$ python -q
>>> import numpy as np
>>> from numpy import linalg as LA
>>> np.set_printoptions(precision=1, suppress=True, linewidth=100)
>>> tidy = lambda a: np.round(a, 1) + 0
>>> arr = np.load("block6.npy")
>>> arr
array([[ -3,  -6, -12,  -3],
       [  1,   2,   4,   1],
       [  1,   2,   4,   1],
       [  1,   2,   4,   1],
       [ -1,  -2,  -4,  -1],
       [  1,   2,   4,   1],
       [ -3,  -6, -12,  -3]])
>>> U, sigma, Vh = LA.svd(arr)
>>> vecs = Vh[:(sigma > 1e-8).sum()]
>>> rng = np.random.default_rng(904)
>>> x0 = arr[1] + -2 * arr[0] + rng.integers(2) * np.eye(4)[1]
>>> x0
array([ 7., 15., 28.,  7.])
>>> tidy(vecs.T @ vecs)
array([[0. , 0.1, 0.2, 0. ],
       [0.1, 0.2, 0.4, 0.1],
       [0.2, 0.4, 0.7, 0.2],
       [0. , 0.1, 0.2, 0. ]])
>>> LA.matrix_rank(np.vstack([arr, x0]))
np.int64(2)
>>> np.allclose(vecs.T @ vecs @ x0, x0)
False
>>> LA.lstsq(arr[:-1].T, arr[-1])[2]
np.int32(1)
>>> np.unique(arr.round(6), axis=0).shape
(3, 4)
>>> gram = arr.T @ arr
>>> (arr @ arr.T).shape
(7, 7)
>>> np.trace(gram), (arr ** 2).sum()
(np.int64(506), np.int64(506))
>>> np.diag(gram)
array([ 23,  92, 368,  23])
>>> tidy(LA.svd(arr, compute_uv=False) ** 2)
array([506.,   0.,   0.,   0.])
>>> LA.matrix_rank(gram)
np.int64(1)
>>> mat = np.loadtxt("m.csv", delimiter=",")
>>> mat
array([[ 1.,  2.,  1.,  1.,  1.],
       [ 2.,  2.,  1.,  2.,  2.],
       [ 2.,  1.,  1.,  3.,  0.],
       [ 0.,  0.,  0.,  2.,  1.],
       [ 0.,  0.,  0.,  0., -3.]])
>>> np.allclose(mat @ mat.T, mat.T @ mat)
False
>>> np.allclose(mat, mat.T)
False
>>> tidy(LA.matrix_power(mat, 4))
array([[129., 140.,  79., 253.,  80.],
       [158., 172.,  97., 314.,  82.],
       [122., 133.,  75., 255., 110.],
       [  0.,   0.,   0.,  16., -13.],
       [  0.,   0.,   0.,   0.,  81.]])
>>> tidy(np.sort(np.abs(LA.eigvals(mat))))
array([0.3, 0.7, 2. , 3. , 4.4])
>>> (mat + mat.T) / 2
array([[ 1. ,  2. ,  1.5,  0.5,  0.5],
       [ 2. ,  2. ,  1. ,  1. ,  1. ],
       [ 1.5,  1. ,  1. ,  1.5,  0. ],
       [ 0.5,  1. ,  1.5,  2. ,  0.5],
       [ 0.5,  1. ,  0. ,  0.5, -3. ]])
>>> np.trace(mat)
np.float64(3.0)
>>> f = np.array([2, 3, 2, 3, 1])
>>> A2 = mat + np.outer(f, np.eye(5)[0])
>>> tidy(LA.det(A2) / LA.det(mat)), tidy(1 + LA.solve(mat, f)[0])
(np.float64(0.7), np.float64(0.7))
>>> LA.matrix_rank(A2 - mat)
np.int64(1)
>>> data = np.array([[5, 2, 3],
...     [4, 3, 2],
...     [5, 0, 0],
...     [0, 4, 5],
...     [4, 0, 4],
...     [1, 5, 3],
...     [1, 0, 3],
...     [1, 5, 1],
...     [2, 4, 0],
...     [2, 0, 2]])
>>> data[-1] = data[0] + -3 * data[1]
>>> data
array([[ 5,  2,  3],
       [ 4,  3,  2],
       [ 5,  0,  0],
       [ 0,  4,  5],
       [ 4,  0,  4],
       [ 1,  5,  3],
       [ 1,  0,  3],
       [ 1,  5,  1],
       [ 2,  4,  0],
       [-7, -7, -3]])
>>> ev, vecs = LA.eig(mat)
>>> np.prod(ev)
np.float64(6.0)
>>> tidy(np.sort(LA.eigvals(LA.inv(mat))))
array([-1.4, -0.3,  0.2,  0.5,  3.2])
>>> tidy(ev)
array([ 4.4, -0.7,  0.3,  2. , -3. ])
>>> F = np.loadtxt("a.csv", delimiter=",")
>>> tidy(F)
array([[ 0. ,  0.1,  0.1,  0.1,  0. ,  0. ,  0. ],
       [ 0.1,  0.5,  0.2,  0.3, -0.1, -0.1, -0.1],
       [ 0.1,  0.2,  0.1,  0.2, -0.1, -0.1, -0.1],
       [ 0.1,  0.3,  0.2,  0.2, -0.1, -0.1, -0.1],
       [ 0. , -0.1, -0.1, -0.1,  0. ,  0. ,  0. ],
       [ 0. , -0.1, -0.1, -0.1,  0. ,  0. ,  0. ],
       [ 0. , -0.1, -0.1, -0.1,  0. ,  0. ,  0. ]])
>>> x0 = np.array([1, 0, 1, 2, 1, 3, 3])
>>> h1 = np.maximum(F @ x0, 0)
>>> tidy(np.maximum(F @ (3 * x0), 0))
array([0. , 0.1, 0.1, 0.1, 0. , 0. , 0. ])
>>> LA.matrix_rank(F, rtol=0.1)
np.int64(1)
>>> [round(float(x), 1) for x in LA.svd(F, compute_uv=False)[:3]]
[1.0, 0.0, 0.0]
>>> tidy(LA.norm(F, 2) / LA.norm(F))
np.float64(1.0)
>>> W0 = np.loadtxt("out2.csv", delimiter=",")
>>> tidy(W0)
array([[-0.2,  0.6, -0.1, -0.5,  0.3,  0.5,  0. ],
       [-0.1, -0.5, -0.5, -0.5,  0.2, -0.3, -0.2],
       [ 0. ,  0.3,  0. ,  0. , -0.5, -0.2, -0.8],
       [ 0.2, -0.4,  0.6, -0.3,  0.2,  0.5, -0.4],
       [-0.7,  0. ,  0.5,  0. ,  0.2, -0.4,  0. ],
       [ 0. ,  0.1, -0.2,  0.6,  0.7,  0. , -0.4],
       [ 0.5,  0.3,  0.3, -0.3,  0.3, -0.6,  0.1]])
>>> tidy(LA.norm(W0, 1)), tidy(LA.norm(W0, np.inf))
(np.float64(2.3), np.float64(2.5))
>>> tidy(LA.norm(W0[6] - W0[1]))
np.float64(1.4)
>>> tidy(W0[6] @ W0[1])
np.float64(0.0)
>>> m1 = np.array([[3, -9, 5, 8, -9, 8],
...     [4, -8, 2, 9, -1, 2],
...     [5, 7, -4, 1, 0, 3],
...     [0, -2, 8, -9, 1, 4],
...     [7, -8, -6, 7, -4, 0]])
>>> m1[0] = m1[1]
>>> m1
array([[ 4, -8,  2,  9, -1,  2],
       [ 4, -8,  2,  9, -1,  2],
       [ 5,  7, -4,  1,  0,  3],
       [ 0, -2,  8, -9,  1,  4],
       [ 7, -8, -6,  7, -4,  0]])
>>> U, sigma, Vh = LA.svd(m1, full_matrices=False)
>>> tidy(Vh @ Vh.T)
array([[1., 0., 0., 0., 0.],
       [0., 1., 0., 0., 0.],
       [0., 0., 1., 0., 0.],
       [0., 0., 0., 1., 0.],
       [0., 0., 0., 0., 1.]])
>>> tidy(U.T @ U)
array([[1., 0., 0., 0., 0.],
       [0., 1., 0., 0., 0.],
       [0., 0., 1., 0., 0.],
       [0., 0., 0., 1., 0.],
       [0., 0., 0., 0., 1.]])
>>> tidy(sigma)
array([22.9, 13.8,  8.1,  6.1,  0. ])
>>> np.abs(U[:, 0]).round(6).argmax()
np.int64(4)
>>> (sigma > 1e-8).sum()
np.int64(4)
>>> tidy(sigma / sigma[0])
array([1. , 0.6, 0.4, 0.3, 0. ])
>>> W = np.array([[2, 2], [1, 2], [0, 2], [1, 0], [0, 0], [1, 0]])
>>> c = np.array([-2, -5])
>>> hid = np.maximum(m1 @ W + c, 0)
>>> hid
array([[ 9,  0],
       [ 9,  0],
       [19, 11],
       [ 0,  7],
       [11,  0]])
>>> (hid > 0).astype(int)
array([[1, 0],
       [1, 0],
       [1, 1],
       [0, 1],
       [1, 0]])
>>> (hid > 0).mean(axis=0)
array([0.8, 0.4])
>>> W2 = np.array([[2, 2], [1, 2]])
>>> hid @ W2
array([[18, 18],
       [18, 18],
       [49, 60],
       [ 7, 14],
       [22, 22]])
>>> W @ W2
array([[6, 8],
       [4, 6],
       [2, 4],
       [2, 2],
       [0, 0],
       [2, 2]])
>>> (hid @ W2).round(6).argmax(axis=1)
array([0, 0, 1, 1, 0])
>>> A2 = m1[0, 0] * m1[1:] - np.outer(m1[1:, 0], m1[0])
>>> A2
array([[  0,   0,   0,   0,   0,   0],
       [  0,  68, -26, -41,   5,   2],
       [  0,  -8,  32, -36,   4,  16],
       [  0,  24, -38, -35,  -9, -14]])
>>> LA.matrix_rank(A2), LA.matrix_rank(m1)
(np.int64(3), np.int64(4))
>>> np.flatnonzero(~A2.round(6).any(axis=1))
array([0])
>>> f = np.array([3, 1, 7])
>>> np.correlate(m1[4], m1[0], "full")
array([  14,  -23,   59,  -38, -141,  147,   -6,  -88,   60,  -16,    0])
>>> np.polyval(f, m1[4])
array([161, 191, 109, 161,  51,   7])
>>> X = np.array([[-5, -4, 0], [-4, -5, -4], [0, -4, -5]])
>>> np.argsort(-LA.norm(arr, axis=0).round(6), kind="stable")[:3]
array([2, 1, 0])
>>> K = np.loadtxt("run0.csv", delimiter=",")
>>> K
array([[ 0.,  2.,  2., -2., -1., -2.,  0.,  2.,  0.],
       [ 1.,  1.,  0., -1.,  1., -2.,  2.,  2., -1.],
       [ 1.,  0.,  2., -2.,  3., -3.,  2.,  0.,  1.],
       [ 0.,  0.,  0.,  0.,  3., -4.,  0., -2.,  0.],
       [-1., -2.,  1.,  0.,  5., -4., -1., -4., -1.],
       [-2., -4.,  1., -2.,  7., -6., -3., -6.,  1.],
       [-1., -2.,  1., -2.,  5., -4., -3., -8.,  2.],
       [ 0., -1.,  2., -4.,  6., -3., -4., -6.,  4.],
       [-1.,  1.,  1., -4.,  8., -4., -3., -8.,  3.],
       [ 0.,  1.,  2., -6.,  6., -2., -5., -9.,  2.],
       [ 1.,  0.,  4., -7.,  8., -2., -6., -7.,  2.],
       [-1., -1.,  4., -9.,  6.,  0., -6., -8.,  0.]])
>>> np.einsum("ij,ji->", X, X)
np.int64(139)
>>> tidy(LA.det(X[::-1]))
np.float64(-35.0)
>>> tidy(np.poly(X))
array([  1.,  15.,  43., -35.])
